>>> import numpy as np
>>> from numpy import linalg as LA
>>> np.set_printoptions(precision=3, suppress=True, linewidth=140, sign=" ")
>>> def rd(a):
...     return np.round(a, 3) + 0
... 
>>> E = np.load("m.npy")
>>> E
array([[-2, -2],
       [-2, -2]])
>>> E.sum(axis=0)
array([-4, -4])
>>> np.diff(E, axis=0)
array([[ 0,  0]])
>>> print(LA.matrix_rank(E))
1
>>> print(LA.cond(E) > 100)
True
>>> print(np.argsort(-LA.norm(E, axis=0).round(6), kind="stable")[:3])
[ 0  1]
>>> F = np.maximum(np.array([[2],
...     [2],
...     [0],
...     [1],
...     [2],
...     [2],
...     [1],
...     [0],
...     [2],
...     [0],
...     [0],
...     [2],
...     [1],
...     [2],
...     [0],
...     [2],
...     [1],
...     [0],
...     [1],
...     [1],
...     [2],
...     [1],
...     [1],
...     [1],
...     [2]]) @ np.array([[3, 1, 2]]) + np.array([-2, 1, 1]), 0)
>>> F
array([[ 4,  3,  5],
       [ 4,  3,  5],
       [ 0,  1,  1],
       [ 1,  2,  3],
       [ 4,  3,  5],
       [ 4,  3,  5],
       [ 1,  2,  3],
       [ 0,  1,  1],
       [ 4,  3,  5],
       [ 0,  1,  1],
       [ 0,  1,  1],
       [ 4,  3,  5],
       [ 1,  2,  3],
       [ 4,  3,  5],
       [ 0,  1,  1],
       [ 4,  3,  5],
       [ 1,  2,  3],
       [ 0,  1,  1],
       [ 1,  2,  3],
       [ 1,  2,  3],
       [ 4,  3,  5],
       [ 1,  2,  3],
       [ 1,  2,  3],
       [ 1,  2,  3],
       [ 4,  3,  5]])
>>> A2 = E / LA.norm(E, axis=1, keepdims=True)
>>> cov = A2 @ A2.T
>>> rd(np.degrees(np.arccos(np.clip(cov[1, 0], -1, 1))))
np.float64(0.0)
>>> print(rd(cov))
[[ 1.  1.]
 [ 1.  1.]]
>>> rd(cov[1])
array([ 1.,  1.])
>>> np.argwhere(np.triu(np.abs(cov) > 0.95, 1))
array([[ 0,  1]])
>>> print((np.abs(cov) > 0.9).astype(int))
[[ 1  1]
 [ 1  1]]
>>> print(rd(LA.norm(A2, axis=1)))
[ 1.  1.]
>>> cent = F[[14, 5]].astype(float)
>>> for _ in range(7):
...     z = LA.norm(F[:, None] - cent, axis=-1).argmin(axis=1)
...     cent = np.array([F[z == j].mean(axis=0) for j in range(2)])
... 
>>> z
array([ 1,  1,  0,  0,  1,  1,  0,  0,  1,  0,  0,  1,  0,  1,  0,  1,  0,  0,  0,  0,  1,  0,  0,  0,  1])
>>> print(cent[1] - cent[0])
[ 3.4  1.4  2.8]
>>> A2 = np.c_[F[:, :1] @ np.array([[1]]), np.array([5, 3, -2, 4, -5, 4, 3, 1, -4, 0, -1, -5, 0, -2, 2, 0, -5, 2, -3, -1, -2, 0, 3, 1, -4])]
>>> print(A2)
[[ 4  5]
 [ 4  3]
 [ 0 -2]
 [ 1  4]
 [ 4 -5]
 [ 4  4]
 [ 1  3]
 [ 0  1]
 [ 4 -4]
 [ 0  0]
 [ 0 -1]
 [ 4 -5]
 [ 1  0]
 [ 4 -2]
 [ 0  2]
 [ 4  0]
 [ 1 -5]
 [ 0  2]
 [ 1 -3]
 [ 1 -1]
 [ 4 -2]
 [ 1  0]
 [ 1  3]
 [ 1  1]
 [ 4 -4]]
>>> LA.matrix_rank(np.c_[F, A2])
np.int64(4)
>>> rd(LA.norm(LA.qr(F)[0].T @ A2, axis=0) ** 2 / ((A2 ** 2).sum(axis=0) + 1e-12))
array([ 1.  ,  0.05])
>>> rd(LA.lstsq(F, A2[:, 0])[0])
array([ 1.,  0.,  0.])
>>> t3 = np.stack([F, 5 * F, F[::-1]])
>>> print(rd(LA.norm(t3, axis=(1, 2))))
[  25.259  126.293   25.259]
>>> t3.sum(axis=0)
array([[ 28,  21,  35],
       [ 25,  20,  33],
       [  1,   8,   9],
       [  7,  14,  21],
       [ 28,  21,  35],
       [ 25,  20,  33],
       [  7,  14,  21],
       [  0,   7,   7],
       [ 25,  20,  33],
       [  4,   9,  11],
       [  0,   7,   7],
       [ 28,  21,  35],
       [  7,  14,  21],
       [ 28,  21,  35],
       [  0,   7,   7],
       [ 24,  19,  31],
       [ 10,  15,  23],
       [  0,   7,   7],
       [  7,  14,  21],
       [ 10,  15,  23],
       [ 28,  21,  35],
       [  7,  14,  21],
       [  6,  13,  19],
       [ 10,  15,  23],
       [ 28,  21,  35]])
>>> print(LA.matrix_rank(t3.reshape(3, -1)))
2
>>> (t3 @ F.T).shape
(3, 25, 25)
>>> z = F[:, 2] > np.median(F[:, 2])
>>> r0 = F[z].mean(axis=0) - F[~z].mean(axis=0)
>>> ((F - F.mean(axis=0)) @ r0 > 0).astype(int)
array([ 1,  1,  0,  0,  1,  1,  0,  0,  1,  0,  0,  1,  0,  1,  0,  1,  0,  0,  0,  0,  1,  0,  0,  0,  1])
>>> print(z.astype(int))
[ 1  1  0  0  1  1  0  0  1  0  0  1  0  1  0  1  0  0  0  0  1  0  0  0  1]
>>> r0
array([ 3.4,  1.4,  2.8])
>>> M = np.load("block0.npy")
>>> print(M)
[[-2.  0.  0.]
 [ 0.  7.  3.]
 [ 0.  3. -1.]]
>>> rng = np.random.default_rng(441)
>>> z = rng.permutation(3)
>>> print(z)
[ 1  0  2]
>>> A2 = M[z][:, z]
>>> rd(np.sort(np.abs(LA.eigvals(A2))))
array([ 2.,  2.,  8.])
>>> np.allclose(A2, M)
False
>>> np.diag(A2)
array([ 7., -2., -1.])
>>> rd(LA.det(A2)), rd(LA.det(M[z]))
(np.float64(32.0), np.float64(-32.0))
>>> X = np.load("dump.npy")
>>> print(X)
[[ 2  1  0 -3]
 [ 1  4  3  2]
 [ 0  3 -2 -2]
 [-3  2 -2 -2]]
>>> # symmetric, so the eigenvalues are real
>>> evals, vecs = LA.eigh(X)
>>> x = np.array([1, 2, 1, 2])
>>> rd(vecs * np.abs(evals) @ vecs.T)
array([[ 3.495, -0.06 ,  1.332, -0.076],
       [-0.06 ,  5.432,  0.365, -0.597],
       [ 1.332,  0.365,  3.384,  1.907],
       [-0.076, -0.597,  1.907,  4.123]])
>>> print(x @ X @ x)
20
>>> rd(vecs * np.maximum(evals, 0) @ vecs.T)
array([[ 2.748,  0.47 ,  0.666, -1.538],
       [ 0.47 ,  4.716,  1.682,  0.702],
       [ 0.666,  1.682,  0.692, -0.046],
       [-1.538,  0.702, -0.046,  1.062]])
>>> A2 = X / np.sqrt((X ** 2).mean(axis=1, keepdims=True))
>>> print(X - X.mean(axis=1, keepdims=True))
[[ 2.    1.    0.   -3.  ]
 [-1.5   1.5   0.5  -0.5 ]
 [ 0.25  3.25 -1.75 -1.75]
 [-1.75  3.25 -0.75 -0.75]]
>>> print(LA.matrix_rank(A2) == LA.matrix_rank(X))
True
>>> np.all(LA.eigvalsh(X) > 0)
np.False_
>>> [round(float(LA.det(X[:i, :i])), 2) + 0 for i in range(1, 5)]
[2.0, 7.0, -32.0, 145.0]
>>> try:
...     LA.cholesky(X)
... except LA.LinAlgError as e:
...     print(repr(e))
... 
LinAlgError('Matrix is not positive definite')
>>> K = np.load("run4.npy")
>>> K
array([[ 0, -3, -2],
       [ 0,  2, -4],
       [ 0,  0, -3]])
>>> P = np.triu(np.array([[0, -3, 2], [0, 1, 2], [1, 1, 2]]), 1) + np.eye(3)
>>> A2 = P @ K @ LA.inv(P)
>>> P @ K - K @ P
array([[  0.,  -6.,  12.],
       [  0.,   0., -10.],
       [  0.,   0.,   0.]])
>>> print(np.poly(A2))
[ 1.  1. -6.  0.]
>>> left, s, Vt = LA.svd(K)
>>> np.argmax(s[:-1] / (s[1:] + 1e-6)) + 1
np.int64(2)
>>> rd(s)
array([ 5.408,  3.571,  0.   ])
>>> A2 = left[:, :2] @ np.diag(s[:2]) @ Vt[:2]
>>> print(LA.matrix_rank(K, rtol=0.05))
2
>>> rd(np.abs(K - A2).max())
np.float64(0.0)
>>> LA.matrix_rank(A2)
np.int64(2)
>>> rd(A2)
array([[ 0., -3., -2.],
       [ 0.,  2., -4.],
       [ 0.,  0., -3.]])
>>> r0 = np.array([-1, -1, -3])
>>> np.array([np.convolve(row, r0, "same") for row in K])
array([[ 3,  5, 11],
       [-2,  2, -2],
       [ 0,  3,  3]])
>>> np.cross(K[0, :3], K[1, :3])
array([ 16,   0,   0])
>>> np.correlate(K[0], K[1], "full")
array([ 0, 12,  2, -4,  0])
>>> data = np.load("mat.npy")
>>> rd(data)
array([[ 0.313, -0.452, -0.104],
       [-0.452,  0.653,  0.151],
       [-0.104,  0.151,  0.035]])
>>> [round(float(x), 3) for x in LA.svd(data, compute_uv=False)[:3]]
[1.0, 0.0, 0.0]
>>> rd(LA.norm(data, 2) / LA.norm(data))
np.float64(1.0)
>>> np.argsort(-LA.norm(data, axis=0).round(6), kind="stable")[:3]
array([ 1,  0,  2])
>>> LA.cond(data) > 100
np.True_
>>> z = rng.permutation(2)
>>> z
array([ 1,  0])
>>> A2 = E[z][:, z]
>>> np.trace(A2)
np.int64(-4)
>>> rd(np.sort(np.abs(LA.eigvals(A2))))
array([ 0.,  4.])
>>> np.allclose(A2, E)
True
>>> evals, vecs = LA.eigh(data)
>>> x = np.array([-2, -1, -2])
>>> rd(vecs * np.maximum(evals, 0) @ vecs.T)
array([[ 0.313, -0.452, -0.104],
       [-0.452,  0.653,  0.151],
       [-0.104,  0.151,  0.035]])
>>> rd(x @ data @ x)
np.float64(0.004)
>>> (np.sign(vecs[:, -1].round(6)) == np.sign(vecs[0, -1].round(6))).astype(int)
array([ 1,  0,  0])
>>> J = np.load("layer19.npy")
>>> print(J)
[[-0.6  0.3 -1.5  0.4]
 [ 0.4  3.1  0.  -0.4]
 [-0.5 -0.6 -0.4 -0.9]]
>>> z = rng.permutation(3)
>>> A2 = M[:, z] * rng.choice([-1, 1], 3)
>>> A2
array([[-2., -0.,  0.],
       [ 0., -3.,  7.],
       [ 0.,  1.,  3.]])
>>> left, _, Vt = LA.svd(M.T @ A2)
>>> print(rd(LA.lstsq(M, A2)[0]))
[[ 1.  0.  0.]
 [ 0.  0.  1.]
 [ 0. -1.  0.]]
>>> print(np.flatnonzero(LA.matrix_power((A2 != 0) + (A2.T != 0) + np.eye(3), 3)[0]))
[ 0]
>>> A2 @ A2
array([[  4.,   0.,   0.],
       [  0.,  16.,   0.],
       [  0.,   0.,  16.]])
>>> (LA.matrix_power((A2 != 0) + (A2.T != 0) + np.eye(3), 3) > 0).astype(int)
array([[ 1,  0,  0],
       [ 0,  1,  1],
       [ 0,  1,  1]])
>>> r0 = np.array([1, 6])
>>> print(rd(np.array([np.convolve(row, r0, "same") for row in J])))
[[-0.6 -3.3  0.3 -8.6]
 [ 0.4  5.5 18.6 -0.4]
 [-0.5 -3.6 -4.  -3.3]]
>>> print(rd(np.convolve(J[2], r0)))
[-0.5 -3.6 -4.  -3.3 -5.4]
>>> rd(np.correlate(J[2], J[0], "full"))
array([-0.2 ,  0.51,  0.59,  0.36,  1.59, -0.03,  0.54])
>>> A2 = J + rng.integers(-2, 3, (3, 1)) @ rng.integers(-2, 3, (1, 4))
>>> A2
array([[-2.6,  2.3, -0.5,  0.4],
       [ 0.4,  3.1,  0. , -0.4],
       [-2.5,  1.4,  0.6, -0.9]])
>>> print(LA.matrix_rank(A2 - J, tol=1e-8))
1
>>> m1 = rng.normal(size=(18, 3))
>>> m1 = 20 * m1 / LA.norm(m1, axis=1, keepdims=True)
>>> print(rd(m1))
[[-18.935  -6.358   1.021]
 [ 15.944   1.676 -11.958]
 [-10.8    13.444  10.131]
 [-11.46    7.227  14.712]
 [  2.642   7.09   18.514]
 [-15.13   13.062   0.686]
 [-12.032 -13.638  -8.321]
 [ -9.682 -15.604   7.923]
 [-11.798  -9.088 -13.349]
 [ 18.519  -6.179  -4.342]
 [-13.059 -12.474   8.593]
 [ -9.829 -17.05    3.565]
 [  3.686 -18.367   7.005]
 [ 18.935   5.888  -2.608]
 [ 10.429  -1.654 -16.985]
 [-11.613 -16.283   0.124]
 [  1.509 -13.021  15.106]
 [  4.682  -9.98  -16.688]]
>>> Ac = m1 - m1.mean(axis=0)
>>> left, s, Vt = LA.svd(Ac, full_matrices=False)
>>> rd(s)
array([ 55.719,  46.409,  36.619])
>>> print(rd((s ** 2).sum() ** 2 / (s ** 4).sum()))
2.709
>>> rd(s ** 2 / (s ** 2).sum())
array([ 0.47 ,  0.326,  0.203])
>>> np.abs(left[:, 0]).argmax()
np.int64(1)
